% ipython --no-banner

In [1]: import numpy as np

In [2]: np.set_printoptions(precision=1, suppress=True, linewidth=200)

In [3]: def tidy(a):
   ...:     return np.round(a, 1) + 0
   ...: 

In [4]: A2 = np.array([[1, 2, 2], [2, 1, -3], [-1, -2, -2]])

In [5]: cent = np.array([[-2]])

In [6]: K = np.block([[A2, np.zeros((3, 1))], [np.zeros((1, 3)), cent]])

In [7]: K
Out[7]: 
array([[ 1.,  2.,  2.,  0.],
       [ 2.,  1., -3.,  0.],
       [-1., -2., -2.,  0.],
       [ 0.,  0.,  0., -2.]])

In [8]: x = np.array([-8, 1, 0, 9])

In [9]: h = np.maximum(K @ x, 0)

In [10]: K * (h > 1e-9)[:, None]
Out[10]: 
array([[ 0.,  0.,  0.,  0.],
       [ 0.,  0., -0.,  0.],
       [-1., -2., -2.,  0.],
       [ 0.,  0.,  0., -0.]])

In [11]: h
Out[11]: array([0., 0., 6., 0.])

In [12]: K.T @ h
Out[12]: array([ -6., -12., -12.,   0.])

In [13]: np.flatnonzero(h > 1e-9)
Out[13]: array([2])

In [14]: Uu, s, vt = np.linalg.svd(K)

In [15]: V = vt[:(s > 1e-8).sum()]

In [16]: rng = np.random.default_rng(457395)

In [17]: x = K[1] + 3 * K[0] + rng.integers(2) * np.eye(4)[0]

In [18]: x
Out[18]: array([5., 7., 3., 0.])

In [19]: tidy(V.T @ V)
Out[19]: 
array([[ 0.5,  0.5, -0.2,  0. ],
       [ 0.5,  0.6,  0.2,  0. ],
       [-0.2,  0.2,  0.9,  0. ],
       [ 0. ,  0. ,  0. ,  1. ]])

In [20]: np.linalg.matrix_rank(np.vstack([K, x]))
Out[20]: np.int64(3)

In [21]: tidy(np.linalg.norm(x - V.T @ V @ x))
Out[21]: np.float64(0.0)

In [22]: r0 = np.array([2, 4, 1])

In [23]: np.cross(K[2, :3], K[0, :3])
Out[23]: array([0., 0., 0.])

In [24]: np.polyval(r0, K[2])
Out[24]: array([-1.,  1.,  1.,  1.])

In [25]: np.array([np.convolve(row, r0, "same") for row in K])
Out[25]: 
array([[  8.,  13.,  10.,   2.],
       [ 10.,   0., -11.,  -3.],
       [ -8., -13., -10.,  -2.],
       [  0.,   0.,  -4.,  -8.]])

In [26]: np.convolve(K[2], r0)
Out[26]: array([ -2.,  -8., -13., -10.,  -2.,   0.])

In [27]: np.correlate(K[2], K[0], "full")
Out[27]: array([ 0., -2., -6., -9., -6., -2.,  0.])

In [28]: np.linalg.lstsq(K[:-1].T, K[-1])[2]
Out[28]: np.int32(2)

In [29]: tidy(np.trace(np.linalg.pinv(K) @ K))
Out[29]: np.float64(3.0)

In [30]: np.allclose(K[:-1].T @ np.linalg.lstsq(K[:-1].T, K[-1])[0], K[-1])
Out[30]: False

In [31]: np.unique(K.round(6), axis=0).shape
Out[31]: (4, 4)

In [32]: tidy(K @ np.linalg.pinv(K) @ K)
Out[32]: 
array([[ 1.,  2.,  2.,  0.],
       [ 2.,  1., -3.,  0.],
       [-1., -2., -2.,  0.],
       [ 0.,  0.,  0., -2.]])

In [33]: rank = np.linalg.matrix_rank(K)

In [34]: rank
Out[34]: np.int64(3)

In [35]: N = np.linalg.svd(K)[2][rank:].T

In [36]: N.shape
Out[36]: (4, 1)

In [37]: tidy(N[:, 0] / N[np.abs(N[:, 0]).round(6).argmax(), 0])
Out[37]: array([ 1. , -0.9,  0.4,  0. ])

In [38]: [int(np.linalg.matrix_rank(K[:i])) for i in range(1, len(K) + 1)]
Out[38]: [1, 2, 2, 3]

In [39]: tidy(K @ N)
Out[39]: 
array([[0.],
       [0.],
       [0.],
       [0.]])
